In [1]: import numpy as np

In [2]: import numpy.linalg as la

In [3]: np.set_printoptions(suppress=True, linewidth=140)

In [4]: rd = lambda a: np.round(a, 3) + 0

In [5]: F = np.load("run18.npy")

In [6]: F
Out[6]: 
array([[ 0, -1,  3,  2],
       [ 0,  0,  0,  3],
       [ 0,  0,  0,  1],
       [ 0,  0,  0,  0]])

In [7]: left, s, VT = la.svd(F)

In [8]: vecs = VT[:(s > 1e-8).sum()]

In [9]: rng = np.random.default_rng(697)

In [10]: x = F[1] + 3 * F[2] + rng.integers(2) * np.eye(4)[0]

In [11]: x
Out[11]: array([1., 0., 0., 6.])

In [12]: rd(la.norm(x - vecs.T @ vecs @ x))
Out[12]: np.float64(1.0)

In [13]: rd(vecs.T @ vecs)
Out[13]: 
array([[ 0. ,  0. ,  0. ,  0. ],
       [ 0. ,  0.1, -0.3,  0. ],
       [ 0. , -0.3,  0.9,  0. ],
       [ 0. ,  0. ,  0. ,  1. ]])

In [14]: left, s, VT = la.svd(F)

In [15]: np.argmax(s[:-1] / (s[1:] + 1e-6)) + 1
Out[15]: np.int64(2)

In [16]: B = left[:, :2] @ np.diag(s[:2]) @ VT[:2]

In [17]: rd(np.abs(F - B).max())
Out[17]: np.float64(0.0)

In [18]: E = np.loadtxt("case5.csv", delimiter=",")

In [19]: E
Out[19]: 
array([[ -1.,   7.,  -2., -10.,   5.],
       [  0.,   2.,   3.,  -3.,   5.],
       [  0.,   2.,   3.,  -3.,   5.],
       [ -3.,   4.,   2.,  -5.,   2.],
       [  0.,   0.,   0.,   0.,   0.],
       [ -2.,   4.,   0.,  -5.,   3.],
       [ -4.,  -1.,  -1.,   1.,   8.],
       [ -7.,   3.,   1.,  -4.,  10.],
       [  0.,   0.,   0.,   0.,   0.],
       [  1.,   2.,   1.,  -3.,   6.],
       [ -4.,  -1.,  -1.,   1.,   8.],
       [  1.,   3.,  -2.,  -5.,   2.],
       [  1.,   2.,   1.,  -3.,   6.],
       [  0.,   0.,   0.,   0.,   0.],
       [  0.,   0.,   0.,   0.,   0.]])

In [20]: B = E + rng.integers(-2, 3, (15, 4)) @ rng.integers(-2, 3, (4, 5))

In [21]: B
Out[21]: 
array([[  0.,   7.,  -1., -11.,   8.],
       [ -9.,  -4.,  10.,   4.,   8.],
       [  2.,   4.,   2.,  -5.,   4.],
       [ -9.,   1.,   7.,   0.,   2.],
       [  0.,  -2.,  -1.,   0.,   3.],
       [  4.,  10.,  -4., -13.,   1.],
       [-10.,  -5.,   3.,   3.,  12.],
       [ -4.,   6.,  -1.,  -6.,   7.],
       [ -3.,  -6.,   1.,   5.,   5.],
       [  0.,   2.,   1.,  -4.,   6.],
       [  1.,   0.,  -5.,  -1.,   9.],
       [  3.,   5.,  -4.,  -7.,   0.],
       [ -3.,   2.,   5.,  -3.,   6.],
       [ -2.,   0.,   2.,   2.,  -2.],
       [  8.,   6.,  -6.,  -6.,  -4.]])

In [22]: la.matrix_rank(B - E, tol=1e-8)
Out[22]: np.int64(4)

In [23]: np.abs(B - E).sum(axis=1)
Out[23]: array([ 6., 32.,  8., 19.,  6., 26., 20., 13., 20.,  2., 13., 10.,  8.,  8., 30.])

In [24]: rd(la.svd(B - E, compute_uv=False))
Out[24]: array([30.241,  9.197,  5.91 ,  2.231,  0.   ])

In [25]: B - E
Out[25]: 
array([[ 1.,  0.,  1., -1.,  3.],
       [-9., -6.,  7.,  7.,  3.],
       [ 2.,  2., -1., -2., -1.],
       [-6., -3.,  5.,  5.,  0.],
       [ 0., -2., -1.,  0.,  3.],
       [ 6.,  6., -4., -8., -2.],
       [-6., -4.,  4.,  2.,  4.],
       [ 3.,  3., -2., -2., -3.],
       [-3., -6.,  1.,  5.,  5.],
       [-1.,  0.,  0., -1.,  0.],
       [ 5.,  1., -4., -2.,  1.],
       [ 2.,  2., -2., -2., -2.],
       [-4.,  0.,  4.,  0.,  0.],
       [-2.,  0.,  2.,  2., -2.],
       [ 8.,  6., -6., -6., -4.]])

In [26]: data = np.loadtxt("test13.csv", delimiter=",")

In [27]: data
Out[27]: 
array([[5., 0., 0.],
       [0., 5., 4.],
       [0., 4., 5.]])

In [28]: Q, vecs = la.qr(data[:, :2])[0], la.qr(data[:, 2:])[0]

In [29]: s = la.svd(Q.T @ vecs, compute_uv=False)

In [30]: rd(la.norm(Q @ Q.T - vecs @ vecs.T, 2))
Out[30]: np.float64(1.0)

In [31]: (s > 0.9).sum()
Out[31]: np.int64(1)

In [32]: rd(np.degrees(np.arccos(s.clip(0, 1))))
Out[32]: array([12.68])

In [33]: rd(np.sort(la.eigvals(data).real))
Out[33]: array([1., 5., 9.])

In [34]: (data != 0).astype(int)
Out[34]: 
array([[1, 0, 0],
       [0, 1, 1],
       [0, 1, 1]])

In [35]: np.flatnonzero(la.matrix_power((data != 0) + (data.T != 0) + np.eye(3), 3)[2])
Out[35]: array([1, 2])

In [36]: B = data / la.norm(data, axis=1, keepdims=True)

In [37]: C2 = B @ B.T

In [38]: (C2 - 2 * np.eye(3)).round(6).argmax(axis=1)
Out[38]: array([1, 2, 1])

In [39]: rd(np.degrees(np.arccos(np.clip(C2[2, 1], -1, 1))))
Out[39]: np.float64(12.68)

In [40]: rd(C2)
Out[40]: 
array([[1.   , 0.   , 0.   ],
       [0.   , 1.   , 0.976],
       [0.   , 0.976, 1.   ]])

In [41]: vals, vecs = la.eigh(data)

In [42]: (vals > 1e-8).sum(), (vals < -1e-8).sum()
Out[42]: (np.int64(3), np.int64(0))

In [43]: rd(vecs @ np.diag(vals) @ vecs.T)
Out[43]: 
array([[5., 0., 0.],
       [0., 5., 4.],
       [0., 4., 5.]])

In [44]: rd(np.abs(vecs[:, -1]))
Out[44]: array([0.   , 0.707, 0.707])

In [45]: np.unique(vals.round(6) + 0, return_counts=True)[1]
Out[45]: array([1, 1, 1])

In [46]: rd(la.svd(data, compute_uv=False))
Out[46]: array([9., 5., 1.])

In [47]: rd(la.eigvalsh(data + 2 * np.eye(3)))
Out[47]: array([ 3.,  7., 11.])

In [48]: rd(vals)
Out[48]: array([1., 5., 9.])

In [49]: rd(vecs.T @ data @ vecs)
Out[49]: 
array([[1., 0., 0.],
       [0., 5., 0.],
       [0., 0., 9.]])

In [50]: rd(vecs.T @ vecs)
Out[50]: 
array([[1., 0., 0.],
       [0., 1., 0.],
       [0., 0., 1.]])

In [51]: np.abs(vecs[:, -1]).round(6).argmax()
Out[51]: np.int64(1)

In [52]: A = np.loadtxt("mat.csv", delimiter=",")

In [53]: A
Out[53]: 
array([[11.,  1.,  8.,  3.],
       [ 4.,  9.,  5.,  4.],
       [ 7.,  9.,  3.,  8.],
       [ 1.,  4.,  7.,  3.]])

In [54]: u = np.array([-1, 2, 0])

In [55]: np.cross(A[2, :3], A[0, :3])
Out[55]: array([ 69., -23., -92.])

In [56]: np.correlate(A[2], A[0], "full")
Out[56]: array([ 21.,  83.,  88., 134., 166.,  41.,  88.])

In [57]: arr = np.loadtxt("block0.csv", delimiter=",")

In [58]: arr
Out[58]: 
array([[-0.7, -1.8, -0.2, -1.4,  0.8],
       [-0.4, -0.5,  0.7,  2. ,  1.4],
       [-0.3,  0.8, -0.1,  1.2,  0.7],
       [-0.1, -0.7, -1.4, -0.3, -0.3],
       [-0.3,  0.2, -1.8,  0.1, -0.5]])

In [59]: Q, r_ = la.qr(arr)

In [60]: rd(np.abs(np.diag(r_)))
Out[60]: array([0.917, 1.691, 2.308, 1.856, 0.242])

In [61]: np.allclose(r_.T @ r_, arr.T @ arr)
Out[61]: True

In [62]: rd(Q.T @ Q)
Out[62]: 
array([[1., 0., 0., 0., 0.],
       [0., 1., 0., 0., 0.],
       [0., 0., 1., 0., 0.],
       [0., 0., 0., 1., 0.],
       [0., 0., 0., 0., 1.]])

In [63]: rd(r_)
Out[63]: 
array([[ 0.917,  1.342,  0.622, -0.196, -1.255],
       [ 0.   , -1.691,  0.168, -1.759, -0.127],
       [ 0.   ,  0.   ,  2.308,  0.961,  1.244],
       [ 0.   ,  0.   ,  0.   , -1.856, -0.482],
       [ 0.   ,  0.   ,  0.   ,  0.   , -0.242]])

In [64]: rd(abs(r_[0, 0])), rd(la.norm(arr[:, 0]))
Out[64]: (np.float64(0.917), np.float64(0.917))

In [65]: rd(Q @ r_)
Out[65]: 
array([[-0.7, -1.8, -0.2, -1.4,  0.8],
       [-0.4, -0.5,  0.7,  2. ,  1.4],
       [-0.3,  0.8, -0.1,  1.2,  0.7],
       [-0.1, -0.7, -1.4, -0.3, -0.3],
       [-0.3,  0.2, -1.8,  0.1, -0.5]])

In [66]: np.trace(Q @ Q.T)
Out[66]: np.float64(5.0)

In [67]: Q = r_.astype(float).copy()

In [68]: for j in range(5):
    ...:     Q[:, j] -= Q[:, :j] @ (Q[:, :j].T @ Q[:, j])
    ...:     Q[:, j] /= la.norm(Q[:, j])
    ...: 

In [69]: Q.T @ Q
Out[69]: 
array([[1., 0., 0., 0., 0.],
       [0., 1., 0., 0., 0.],
       [0., 0., 1., 0., 0.],
       [0., 0., 0., 1., 0.],
       [0., 0., 0., 0., 1.]])

In [70]: B = np.array([[-6, 0, -1, -8, -1, -1],
    ...:     [3, 0, 5, -5, -1, 3],
    ...:     [-6, 9, 2, 7, -4, -4],
    ...:     [-7, 6, -5, 0, 8, -9],
    ...:     [-2, 4, 0, -2, 4, 7],
    ...:     [7, 0, 1, 1, -4, -6]])

In [71]: mat = B - B.T

In [72]: mat
Out[72]: 
array([[  0,  -3,   5,  -1,   1,  -8],
       [  3,   0,  -4, -11,  -5,   3],
       [ -5,   4,   0,  12,  -4,  -5],
       [  1,  11, -12,   0,  10, -10],
       [ -1,   5,   4, -10,   0,  11],
       [  8,  -3,   5,  10, -11,   0]])

In [73]: # skew, so no eigenvalue has a real part

In [74]: lab = rng.permutation(6)

In [75]: B = mat[:, lab] * rng.choice([-1, 1], 6)

In [76]: B
Out[76]: 
array([[ -3,  -1,  -1,   8,   5,   0],
       [  0, -11,   5,  -3,  -4,  -3],
       [  4,  12,   4,   5,   0,   5],
       [ 11,   0, -10,  10, -12,  -1],
       [  5, -10,   0, -11,   4,   1],
       [ -3,  10,  11,   0,   5,  -8]])

In [77]: left, _, VT = la.svd(mat.T @ B)

In [78]: rd(la.lstsq(mat, B)[0])
Out[78]: 
array([[ 0.,  0.,  0.,  0.,  0., -1.],
       [ 1.,  0.,  0.,  0.,  0.,  0.],
       [ 0.,  0.,  0.,  0.,  1.,  0.],
       [ 0.,  1.,  0.,  0.,  0.,  0.],
       [ 0.,  0., -1.,  0.,  0.,  0.],
       [ 0.,  0.,  0., -1.,  0.,  0.]])

In [79]: rd(left @ VT)
Out[79]: 
array([[ 0.,  0.,  0.,  0.,  0., -1.],
       [ 1.,  0.,  0.,  0.,  0.,  0.],
       [ 0.,  0.,  0.,  0.,  1.,  0.],
       [ 0.,  1.,  0.,  0.,  0.,  0.],
       [ 0.,  0., -1.,  0.,  0.,  0.],
       [ 0.,  0.,  0., -1.,  0.,  0.]])

In [80]: lab
Out[80]: array([1, 3, 4, 5, 2, 0])

In [81]: x = np.array([5, 1, -4, -1, -4, 4])

In [82]: (B @ x).argmax()
Out[82]: np.int64(3)

In [83]: B @ np.eye(6)[4]
Out[83]: array([  5.,  -4.,   0., -12.,   4.,   5.])

In [84]: B @ np.ones(6)
Out[84]: array([  8., -16.,  30.,  -2., -11.,  15.])

In [85]: la.norm(B @ x) <= la.norm(B, 2) * la.norm(x) + 1e-9
Out[85]: np.True_

In [86]: B @ x
Out[86]: array([ -40,  -24,   31,  129,   14, -101])

In [87]: B * x
Out[87]: 
array([[-15,  -1,   4,  -8, -20,   0],
       [  0, -11, -20,   3,  16, -12],
       [ 20,  12, -16,  -5,   0,  20],
       [ 55,   0,  40, -10,  48,  -4],
       [ 25, -10,   0,  11, -16,   4],
       [-15,  10, -44,   0, -20, -32]])

In [88]: B @ (2 * x)
Out[88]: array([ -80,  -48,   62,  258,   28, -202])

In [89]: rd(la.norm(arr, 2))
Out[89]: np.float64(3.277)

In [90]: rd(la.norm(arr, axis=1))
Out[90]: array([2.524, 2.619, 1.634, 1.625, 1.905])

In [91]: rd(la.norm(arr, "nuc"))
Out[91]: np.float64(8.753)

In [92]: rd(la.norm(arr[2], 1)), rd(la.norm(arr[2], np.inf))
Out[92]: (np.float64(3.1), np.float64(1.2))

In [93]: arr[2] @ arr[0]
Out[93]: np.float64(-2.33)

In [94]: rd(la.norm(arr) ** 2 / la.norm(arr, 2) ** 2)
Out[94]: np.float64(2.065)

In [95]: rd(la.norm(arr[2] - arr[0]))
Out[95]: np.float64(3.701)

In [96]: X = np.arange(24).reshape(6, 4) + -1

In [97]: X
Out[97]: 
array([[-1,  0,  1,  2],
       [ 3,  4,  5,  6],
       [ 7,  8,  9, 10],
       [11, 12, 13, 14],
       [15, 16, 17, 18],
       [19, 20, 21, 22]])

In [98]: left, s, VT = la.svd(X)

In [99]: vecs = VT[:(s > 1e-8).sum()]

In [100]: x = X[2] + -2 * X[3] + rng.integers(2) * np.eye(4)[1]

In [101]: x
Out[101]: array([-15., -15., -17., -18.])

In [102]: np.allclose(vecs.T @ vecs @ x, x)
Out[102]: False

In [103]: rd(la.norm(x - vecs.T @ vecs @ x))
Out[103]: np.float64(0.837)

In [104]: rk = la.matrix_rank(X)

In [105]: rk
Out[105]: np.int64(2)

In [106]: N = la.svd(X)[2][rk:].T

In [107]: rd(X @ N)
Out[107]: 
array([[0., 0.],
       [0., 0.],
       [0., 0.],
       [0., 0.],
       [0., 0.],
       [0., 0.]])

In [108]: rd(N @ N.T)
Out[108]: 
array([[ 0.3, -0.4, -0.1,  0.2],
       [-0.4,  0.7, -0.2, -0.1],
       [-0.1, -0.2,  0.7, -0.4],
       [ 0.2, -0.1, -0.4,  0.3]])

In [109]: [int(la.matrix_rank(np.delete(X, i, axis=0))) for i in range(6)]
Out[109]: [2, 2, 2, 2, 2, 2]

In [110]: N.shape
Out[110]: (4, 2)

In [111]: rd(la.norm(X, 2) / la.norm(X))
Out[111]: np.float64(0.999)

In [112]: [round(float(x), 3) for x in la.svd(X, compute_uv=False)[:3]]
Out[112]: [61.54, 2.979, 0.0]

In [113]: B = np.array([[-4]])

In [114]: C = np.array([[4, 1, 8, 4, 8],
     ...:     [6, 9, 9, 2, 9],
     ...:     [3, 7, 8, 5, 9],
     ...:     [9, 2, 6, 4, 1],
     ...:     [4, 1, 3, 3, 1]])

In [115]: J = np.block([[B, np.array([[3, 3, 1, 2, 1]])], [np.zeros((5, 1)), C]])

In [116]: J
Out[116]: 
array([[-4.,  3.,  3.,  1.,  2.,  1.],
       [ 0.,  4.,  1.,  8.,  4.,  8.],
       [ 0.,  6.,  9.,  9.,  2.,  9.],
       [ 0.,  3.,  7.,  8.,  5.,  9.],
       [ 0.,  9.,  2.,  6.,  4.,  1.],
       [ 0.,  4.,  1.,  3.,  3.,  1.]])

In [117]: u = np.array([1, -2, -2])

In [118]: np.cross(J[0, :3], J[1, :3])
Out[118]: array([ -9.,   4., -16.])

In [119]: np.correlate(J[0], J[1], "full")
Out[119]: array([-32.,   8.,   4.,  40.,  31.,  39.,  33.,  14.,   9.,   4.,   0.])

In [120]: lab = rng.permutation(6)

In [121]: B = J[:, lab] * rng.choice([-1, 1], 6)

In [122]: B
Out[122]: 
array([[-1., -3.,  2.,  4.,  3.,  1.],
       [-8., -4.,  4., -0.,  1.,  8.],
       [-9., -6.,  2., -0.,  9.,  9.],
       [-8., -3.,  5., -0.,  7.,  9.],
       [-6., -9.,  4., -0.,  2.,  1.],
       [-3., -4.,  3., -0.,  1.,  1.]])

In [123]: left, _, VT = la.svd(J.T @ B)

In [124]: rd(la.lstsq(J, B)[0])
Out[124]: 
array([[ 0.,  0.,  0., -1.,  0.,  0.],
       [ 0., -1.,  0.,  0.,  0.,  0.],
       [ 0.,  0.,  0.,  0.,  1.,  0.],
       [-1.,  0.,  0.,  0.,  0.,  0.],
       [ 0.,  0.,  1.,  0.,  0.,  0.],
       [ 0.,  0.,  0.,  0.,  0.,  1.]])

In [125]: rd(left @ VT)
Out[125]: 
array([[ 0.,  0.,  0., -1.,  0.,  0.],
       [ 0., -1.,  0.,  0.,  0.,  0.],
       [ 0.,  0.,  0.,  0.,  1.,  0.],
       [-1.,  0.,  0.,  0.,  0.,  0.],
       [ 0.,  0.,  1.,  0.,  0.,  0.],
       [ 0.,  0.,  0.,  0.,  0.,  1.]])

In [126]: J.reshape(-1, 2)
Out[126]: 
array([[-4.,  3.],
       [ 3.,  1.],
       [ 2.,  1.],
       [ 0.,  4.],
       [ 1.,  8.],
       [ 4.,  8.],
       [ 0.,  6.],
       [ 9.,  9.],
       [ 2.,  9.],
       [ 0.,  3.],
       [ 7.,  8.],
       [ 5.,  9.],
       [ 0.,  9.],
       [ 2.,  6.],
       [ 4.,  1.],
       [ 0.,  4.],
       [ 1.,  3.],
       [ 3.,  1.]])

In [127]: t3 = J.reshape(6, 2, -1)

In [128]: t3.sum(axis=1)
Out[128]: 
array([[-3.,  5.,  4.],
       [ 8.,  8.,  9.],
       [ 9.,  8., 18.],
       [ 8.,  8., 16.],
       [ 6., 13.,  3.],
       [ 3.,  7.,  2.]])

In [129]: np.einsum("ihd,jhd->hij", t3, t3).shape
Out[129]: (2, 6, 6)

In [130]: np.einsum("ihd,ihd->ih", t3, t3)
Out[130]: 
array([[ 34.,   6.],
       [ 17., 144.],
       [117., 166.],
       [ 58., 170.],
       [ 85.,  53.],
       [ 17.,  19.]])
